$ ipython --no-banner

In [1]: import numpy as np

In [2]: np.set_printoptions(suppress=True, linewidth=140)

In [3]: X = np.load("data.npy")

In [4]: print(X)
[[ 16.585 -28.089  18.917]
 [  7.127 -14.627  10.876]
 [  2.029  -6.057   5.043]
 [  0.76   -3.161   2.75 ]
 [ -1.776   2.266  -0.675]
 [ -1.798   2.288  -0.678]
 [ -6.078   6.067  -1.006]
 [ -7.828   7.562  -1.135]
 [-15.478  14.073  -1.81 ]
 [-16.074  14.582  -1.87 ]
 [-27.904  24.729  -3.213]]

In [5]: x0 = np.array([0, 0, 0])

In [6]: target = X @ x0

In [7]: print(np.round(np.linalg.pinv(X) @ X, 3) + 0)
[[1. 0. 0.]
 [0. 1. 0.]
 [0. 0. 1.]]

In [8]: print(np.round(np.linalg.solve(X.T @ X, X.T @ target), 3))
[-0. -0.  0.]

In [9]: rng = np.random.default_rng(22)

In [10]: target = target + 0.05 * rng.normal(size=11)

In [11]: print(target.round(3))
[-0.07  -0.06  -0.065 -0.031  0.072 -0.08   0.047  0.063 -0.018 -0.035  0.024]

In [12]: coef, *_ = np.linalg.lstsq(X, target)

In [13]: print([round(float(np.linalg.norm(np.linalg.solve(X.T @ X + lam * np.eye(3), X.T @ target))), 2) for lam in (0, 1, 10, 100)])
[0.07, 0.02, 0.01, 0.0]

In [14]: E = np.load("run18.npy")

In [15]: print(E)
[[3 0 2 2]
 [1 3 4 0]
 [3 5 5 2]
 [1 4 2 3]]

In [16]: print(np.round(np.linalg.eigvals(E), 3))
[10.525+0.j    -0.662+0.j     2.068+1.375j  2.068-1.375j]

In [17]: print(np.round(np.linalg.eigvals(E).sum().real, 3))
14.0

In [18]: print(np.round(np.linalg.det(E[::-1]), 3))
-43.0

In [19]: print(np.round(np.linalg.det(E.T), 3))
-43.0

In [20]: J = np.load("w.npy")

In [21]: print(J)
[[ 2.887 -1.925  3.016 -1.804]
 [-0.395  0.53  -0.486  0.056]
 [ 0.391  0.471 -0.628 -0.448]]

In [22]: print(round(np.linalg.norm(J, "nuc"), 3))
6.199

In [23]: print(round(float(np.linalg.norm(J[0] - J[2])), 3))
5.205

In [24]: def softmax(z):
    ...:     e = np.exp(z - z.max(axis=-1, keepdims=True))
    ...:     return e / e.sum(axis=-1, keepdims=True)
    ...: 

In [25]: print(np.round(softmax(J[1]), 3))
[0.167 0.42  0.152 0.261]

In [26]: S = J @ J.T / np.sqrt(4)

In [27]: print(np.round(softmax(S + np.triu(np.full(S.shape, -np.inf), 1)), 3))
[[1.    0.    0.   ]
 [0.1   0.9   0.   ]
 [0.187 0.347 0.467]]

In [28]: print(np.round(softmax(S)[1] @ J, 3))
[ 0.132  0.366 -0.351 -0.268]

In [29]: print(np.round(softmax(S), 3) + 0)
[[1.    0.    0.   ]
 [0.056 0.507 0.437]
 [0.187 0.347 0.467]]

In [30]: print(softmax(S).round(6).argmax(axis=1))
[0 1 2]

In [31]: m1 = np.array([[0, 0, 1], [0, 0, 0], [1, 0, 0]])

In [32]: print(m1)
[[0 0 1]
 [0 0 0]
 [1 0 0]]

In [33]: # symmetric, so the eigenvalues are real

In [34]: proj = np.triu(np.array([[-1, -1, -1], [0, 2, 0], [1, -1, -2]]), 1) + np.eye(3)

In [35]: Y = proj @ m1 @ np.linalg.inv(proj)

In [36]: print(np.round(np.linalg.det(Y), 3))
0.0

In [37]: print(np.poly(Y))
[ 1.  0. -1.  0.]

In [38]: print(np.trace(Y), np.trace(m1))
0.0 0

In [39]: ev, V = np.linalg.eigh(m1)

In [40]: x0 = np.array([-3, -2, 2])

In [41]: print(x0 @ m1 @ x0)
-12

In [42]: print(np.round(V * np.maximum(ev, 0) @ V.T, 3))
[[0.5 0.  0.5]
 [0.  0.  0. ]
 [0.5 0.  0.5]]

In [43]: print(np.round(softmax(m1[1]), 3))
[0.333 0.333 0.333]

In [44]: print(softmax(m1).sum(axis=1))
[1. 1. 1.]

In [45]: S = m1 @ m1.T / np.sqrt(3)

In [46]: print(np.round(softmax(S)[1] @ m1, 3))
[0.333 0.    0.333]

In [47]: print(softmax(S).round(6).argmax(axis=1))
[0 0 2]

In [48]: print([round(float(np.linalg.det(m1[:i, :i])), 2) + 0 for i in range(1, 4)])
[0.0, 0.0, 0.0]

In [49]: print(np.all(np.linalg.eigvalsh(m1) > 0))
False

In [50]: print(np.round(np.linalg.eigvalsh(m1).min(), 3))
-1.0

In [51]: M = np.load("mat.npy")

In [52]: print(M)
[[-1  0]
 [ 0  2]]

In [53]: # 2 groups of indices that never mix

In [54]: ev, V = np.linalg.eigh(M)

In [55]: x0 = np.array([2, 2])

In [56]: print(V * np.abs(ev) @ V.T)
[[1. 0.]
 [0. 2.]]

In [57]: print(V * np.maximum(ev, 0) @ V.T)
[[0. 0.]
 [0. 2.]]
